$ python3 -q
>>> import numpy as np
>>> np.set_printoptions(precision=1, suppress=True, linewidth=120)
>>> q, _ = np.linalg.qr(np.array([[0.5, -0.2, 2.0], [1.0, -0.3, -0.2], [0.4, 0.5, -0.2]]))
>>> E = q[:, :3]
>>> print(E)
[[-0.4 -0.2 -0.9]
 [-0.8 -0.3  0.5]
 [-0.3  0.9 -0.1]]
>>> x0 = np.array([3, 4, 0])
>>> print(E @ np.ones(3))
[-1.5 -0.6  0.5]
>>> print(E @ (2 * x0))
[-4.3 -7.2  5.5]
>>> print(np.einsum("ij,j->i", E, x0))
[-2.1 -3.6  2.7]
>>> print(np.sign((E @ x0).round(6)))
[-1. -1.  1.]
>>> proj = np.triu(np.array([[7, 1, 7], [2, 5, 4], [9, 0, 0]]), 1) + np.eye(3)
>>> Y = proj @ E @ np.linalg.inv(proj)
>>> print(round(np.linalg.det(Y), 1))
1.0
>>> print(proj @ E - E @ proj)
[[-3.2  6.7  3.8]
 [-1.3  4.6  6.7]
 [ 0.   0.3 -1.4]]
>>> print(np.poly(Y))
[ 1.   0.8 -0.8 -1. ]
>>> print(np.linalg.norm(E, axis=0))
[1. 1. 1.]
>>> print(np.round(E.T @ E, 1) + 0)
[[1. 0. 0.]
 [0. 1. 0.]
 [0. 0. 1.]]
>>> print(np.linalg.svd(E, compute_uv=False))
[1. 1. 1.]
>>> print(round(np.linalg.norm(E, 1), 1), round(np.linalg.norm(E, np.inf), 1))
1.6 1.6
>>> print(round(np.linalg.norm(E[2], 1), 1), np.round(np.linalg.norm(E[2], np.inf), 1))
1.3 0.9
>>> print(np.round(E[2] @ E[1], 1))
0.0
>>> print(np.linalg.norm(E, axis=1))
[1. 1. 1.]
>>> print(np.round(np.linalg.norm(E, "nuc"), 1))
3.0
>>> W1 = np.array([[4, 1, -1, -4], [4, 0, 2, 0], [-5, -2, 2, 5]])
>>> coef = np.array([1, 0, -2, 2])
>>> hid = np.maximum(E @ W1 + coef, 0)
>>> print((hid > 0).astype(int))
[[1 1 0 0]
 [0 0 0 1]
 [1 0 1 1]]
>>> print(hid)
[[2.8 1.3 0.  0. ]
 [0.  0.  0.  7.7]
 [3.8 0.  0.1 3. ]]
>>> basis = np.array([[8, 5], [9, 2], [4, 6], [0, 8]])
>>> print(hid @ basis)
[[34.8 16.9]
 [ 0.  61.7]
 [30.4 43.2]]
>>> print(W1 @ basis)
[[ 37 -16]
 [ 40  32]
 [-50  23]]
